$ ipython --no-banner

In [1]: import numpy as np

In [2]: import numpy.linalg as la

In [3]: np.set_printoptions(precision=1, suppress=True, linewidth=120)

In [4]: out = np.array([[-5, 4, -2, 4, -2, 2, -1],
   ...:     [-5, 5, -2, 5, 5, 0, 1],
   ...:     [4, -4, -5, 1, 4, -3, -1],
   ...:     [-3, 3, -2, -2, 5, 1, 4],
   ...:     [4, -2, -3, 2, 1, -5, 5],
   ...:     [5, 0, -2, -5, 4, -1, 0],
   ...:     [-1, -3, 2, -1, -4, 1, -2]])

In [5]: F = np.tril(out)

In [6]: F
Out[6]: 
array([[-5,  0,  0,  0,  0,  0,  0],
       [-5,  5,  0,  0,  0,  0,  0],
       [ 4, -4, -5,  0,  0,  0,  0],
       [-3,  3, -2, -2,  0,  0,  0],
       [ 4, -2, -3,  2,  1,  0,  0],
       [ 5,  0, -2, -5,  4, -1,  0],
       [-1, -3,  2, -1, -4,  1, -2]])

In [7]: np.allclose(F @ F.T, F.T @ F)
Out[7]: False

In [8]: F @ F
Out[8]: 
array([[ 25,   0,   0,   0,   0,   0,   0],
       [  0,  25,   0,   0,   0,   0,   0],
       [-20,   0,  25,   0,   0,   0,   0],
       [ -2,  17,  14,   4,   0,   0,   0],
       [-24,   6,   8,  -2,   1,   0,   0],
       [ -7, -15,  10,  23,   0,   1,   0],
       [ 22, -12,  -2,  -9,   8,  -3,   4]])

In [9]: np.trace(F)
Out[9]: np.int64(-9)

In [10]: la.determinant(F)
AttributeError: module 'numpy.linalg' has no attribute 'determinant'


In [11]: round(np.abs(la.eigvals(F)).max(), 1)
Out[11]: np.float64(5.0)

In [12]: la.matrix_power(F, 4)
Out[12]: 
array([[  625,     0,     0,     0,     0,     0,     0],
       [    0,   625,     0,     0,     0,     0,     0],
       [-1000,     0,   625,     0,     0,     0,     0],
       [ -338,   493,   406,    16,     0,     0,     0],
       [ -780,   122,   180,   -10,     1,     0,     0],
       [ -428,     1,   582,   115,     0,     1,     0],
       [  525,  -408,  -150,  -157,    40,   -15,    16]])

In [13]: (F + F.T) / 2
Out[13]: 
array([[-5. , -2.5,  2. , -1.5,  2. ,  2.5, -0.5],
       [-2.5,  5. , -2. ,  1.5, -1. ,  0. , -1.5],
       [ 2. , -2. , -5. , -1. , -1.5, -1. ,  1. ],
       [-1.5,  1.5, -1. , -2. ,  1. , -2.5, -0.5],
       [ 2. , -1. , -1.5,  1. ,  1. ,  2. , -2. ],
       [ 2.5,  0. , -1. , -2.5,  2. , -1. ,  0.5],
       [-0.5, -1.5,  1. , -0.5, -2. ,  0.5, -2. ]])

In [14]: assert F == F.T
ValueError: The truth value of an array with more than one element is ambiguous. Use a.any() or a.all()


In [15]: (F - F.T) / 2
Out[15]: 
array([[ 0. ,  2.5, -2. ,  1.5, -2. , -2.5,  0.5],
       [-2.5,  0. ,  2. , -1.5,  1. ,  0. ,  1.5],
       [ 2. , -2. ,  0. ,  1. ,  1.5,  1. , -1. ],
       [-1.5,  1.5, -1. ,  0. , -1. ,  2.5,  0.5],
       [ 2. , -1. , -1.5,  1. ,  0. , -2. ,  2. ],
       [ 2.5,  0. , -1. , -2.5,  2. ,  0. , -0.5],
       [-0.5, -1.5,  1. , -0.5, -2. ,  0.5,  0. ]])

In [16]: vec = np.array([0, 1, 2, -2, 0, 1, -1])

In [17]: F @ vec
Out[17]: array([  0,   5, -14,   3, -12,   5,   6])

In [18]: np.einsum("ij,j->i", F, vec)
Out[18]: array([  0,   5, -14,   3, -12,   5,   6])

In [19]: la.norm(F @ vec) <= la.norm(F, 2) * la.norm(vec) + 1e-9
Out[19]: np.True_

In [20]: (F @ vec).argmax()
Out[20]: np.int64(6)

In [21]: F @ np.ones(7)
Out[21]: array([-5.,  0., -5., -4.,  2.,  1., -8.])

In [22]: F[6] @ F[4]
Out[22]: np.int64(-10)

In [23]: la.norm(F, axis=0)
Out[23]: array([10.8,  7.9,  6.8,  5.8,  5.7,  1.4,  2. ])

In [24]: round(la.norm(F[6], 1), 1), round(float(la.norm(F[6], np.inf)), 1)
Out[24]: (np.float64(14.0), 4.0)

In [25]: round(float(la.norm(F, 2)), 1)
Out[25]: 13.0

In [26]: round(la.norm(F) ** 2 / la.norm(F, 2) ** 2, 1)
Out[26]: np.float64(1.8)
